$ python3 -q
>>> import numpy as np
>>> import numpy.linalg as la
>>> np.set_printoptions(precision=2, suppress=True, linewidth=160)
>>> F = np.loadtxt("test12.csv", delimiter=",")
>>> F
array([[1., 0., 1., 0., 1., 0.],
       [2., 0., 2., 0., 2., 0.],
       [2., 1., 2., 1., 2., 1.],
       [1., 0., 1., 0., 1., 0.],
       [2., 0., 2., 0., 2., 0.],
       [2., 1., 2., 1., 2., 1.]])
>>> def softmax(z):
...     e = np.exp(z - z.max(axis=-1, keepdims=True))
...     return e / e.sum(axis=-1, keepdims=True)
... 
>>> softmax(F).sum(axis=1)
array([1., 1., 1., 1., 1., 1.])
>>> att = F @ F.T / np.sqrt(6)
>>> softmax(att)[0] @ F
array([1.87, 0.44, 1.87, 0.44, 1.87, 0.44])
>>> softmax(att + np.triu(np.full(att.shape, -np.inf), 1))
array([[1.  , 0.  , 0.  , 0.  , 0.  , 0.  ],
       [0.08, 0.92, 0.  , 0.  , 0.  , 0.  ],
       [0.02, 0.22, 0.76, 0.  , 0.  , 0.  ],
       [0.11, 0.39, 0.39, 0.11, 0.  , 0.  ],
       [0.03, 0.32, 0.32, 0.03, 0.32, 0.  ],
       [0.01, 0.11, 0.38, 0.01, 0.11, 0.38]])
>>> U, sv, Vh = la.svd(F)
>>> np.argmax(sv[:-1] / (sv[1:] + 1e-6)) + 1
np.int64(2)
>>> A2 = U[:, :2] @ np.diag(sv[:2]) @ Vh[:2]
>>> round(la.norm(F - A2) / la.norm(F), 2)
np.float64(0.0)
>>> la.matrix_rank(F, rtol=0.05)
np.int64(2)
>>> round(float(np.abs(F - A2).max()), 2)
0.0
>>> A2.round(2) + 0
array([[1., 0., 1., 0., 1., 0.],
       [2., 0., 2., 0., 2., 0.],
       [2., 1., 2., 1., 2., 1.],
       [1., 0., 1., 0., 1., 0.],
       [2., 0., 2., 0., 2., 0.],
       [2., 1., 2., 1., 2., 1.]])
>>> round(la.norm(F - A2, 2), 2), round(sv[2], 2)
(np.float64(0.0), np.float64(0.0))
